$ python3 -q
>>> import numpy as np
>>> np.set_printoptions(suppress=True, linewidth=160)
>>> rnd = lambda a: np.round(a, 2) + 0
>>> mat = np.loadtxt("data.csv", delimiter=",")
>>> rnd(mat)
array([[  7.7 ,   6.5 , -17.28],
       [  7.91,  12.97, -13.01],
       [ -2.92, -18.92,  -5.79],
       [ -6.64, -18.02,   5.57],
       [  7.54,  15.63,  -9.95],
       [  7.86,   8.1 , -16.51],
       [  7.49,  15.82,  -9.68],
       [ -7.62,  -5.79,  17.56],
       [ -5.05,   5.43,  18.58],
       [ -7.48,  -4.77,  17.92],
       [  3.22,  19.08,   5.05],
       [  2.63, -11.47, -16.17],
       [  4.25,  -7.68, -17.97],
       [  0.37,  16.49,  11.31],
       [ -5.47, -19.19,   1.34],
       [ -5.07, -19.35,   0.05],
       [ -6.86,  -1.33,  18.74],
       [ -7.89,  -8.61,  16.24],
       [  6.06,  18.76,  -3.35],
       [  0.3 ,  16.4 ,  11.44],
       [  7.91,   8.85, -16.1 ]])
>>> dist = np.linalg.norm(mat[:, None] - mat[None], axis=-1)
>>> rnd(dist[:5, :5])
array([[ 0.  ,  7.76, 29.85, 36.46, 11.7 ],
       [ 7.76,  0.  , 34.45, 38.96,  4.06],
       [29.85, 34.45,  0.  , 11.99, 36.33],
       [36.46, 38.96, 11.99,  0.  , 39.68],
       [11.7 ,  4.06, 36.33, 39.68,  0.  ]])
>>> dist[10].round(6).argsort(kind="stable")[:4]
array([10, 13, 19, 18])
>>> (dist + 1e9 * np.eye(21)).round(6).argmin(axis=1)
array([ 5,  4, 15, 14,  6, 20,  4,  9, 16,  7, 13, 12, 11, 19, 15, 14,  9,  7,  6, 13,  5])
>>> out = np.array([[3, 1, 4, 0, 5, -4, 1, -4],
...     [2, 1, 3, 3, -5, 5, 1, -1],
...     [2, -4, 5, 3, 1, 4, 5, -4],
...     [-2, 4, -2, -3, -3, 0, -5, -1],
...     [5, 1, -3, -1, -3, -5, -2, -1],
...     [4, 2, 1, 1, -5, 3, 5, 5],
...     [2, 4, -2, -5, 1, -4, -4, -2],
...     [-4, -2, -1, -1, 2, -1, -2, 4]])
>>> E = np.tril(out)
>>> E
array([[ 3,  0,  0,  0,  0,  0,  0,  0],
       [ 2,  1,  0,  0,  0,  0,  0,  0],
       [ 2, -4,  5,  0,  0,  0,  0,  0],
       [-2,  4, -2, -3,  0,  0,  0,  0],
       [ 5,  1, -3, -1, -3,  0,  0,  0],
       [ 4,  2,  1,  1, -5,  3,  0,  0],
       [ 2,  4, -2, -5,  1, -4, -4,  0],
       [-4, -2, -1, -1,  2, -1, -2,  4]])
>>> W = np.array([[1, 1, 2, 1, 0, 1],
...     [1, 1, 2, 0, 2, 2],
...     [0, 0, 0, 0, 1, 1],
...     [1, 0, 2, 2, 2, 0],
...     [2, 1, 1, 0, 0, 2],
...     [1, 1, 1, 1, 2, 0],
...     [0, 2, 1, 2, 0, 2],
...     [1, 2, 2, 2, 0, 0]])
>>> c = np.array([3, 5, -4, 2, -5, -2])
>>> hid = np.maximum(E @ W + c, 0)
>>> rnd((hid > 0).mean(axis=0))
array([1.  , 0.88, 0.5 , 0.62, 0.12, 0.38])
>>> (hid > 0).astype(int)
array([[1, 1, 1, 1, 0, 1],
       [1, 1, 1, 1, 0, 1],
       [1, 1, 0, 1, 0, 0],
       [1, 1, 0, 0, 0, 1],
       [1, 1, 1, 1, 0, 0],
       [1, 1, 1, 1, 1, 0],
       [1, 0, 0, 0, 0, 0],
       [1, 1, 0, 0, 0, 0]])
>>> Z = np.array([[-1, 1], [3, 0], [-3, -1], [0, 2], [0, 2], [2, 3]])
>>> print(hid @ Z)
[[14 17]
 [16 18]
 [ 8  9]
 [23  8]
 [13  9]
 [ 0 33]
 [-2  2]
 [ 9  3]]
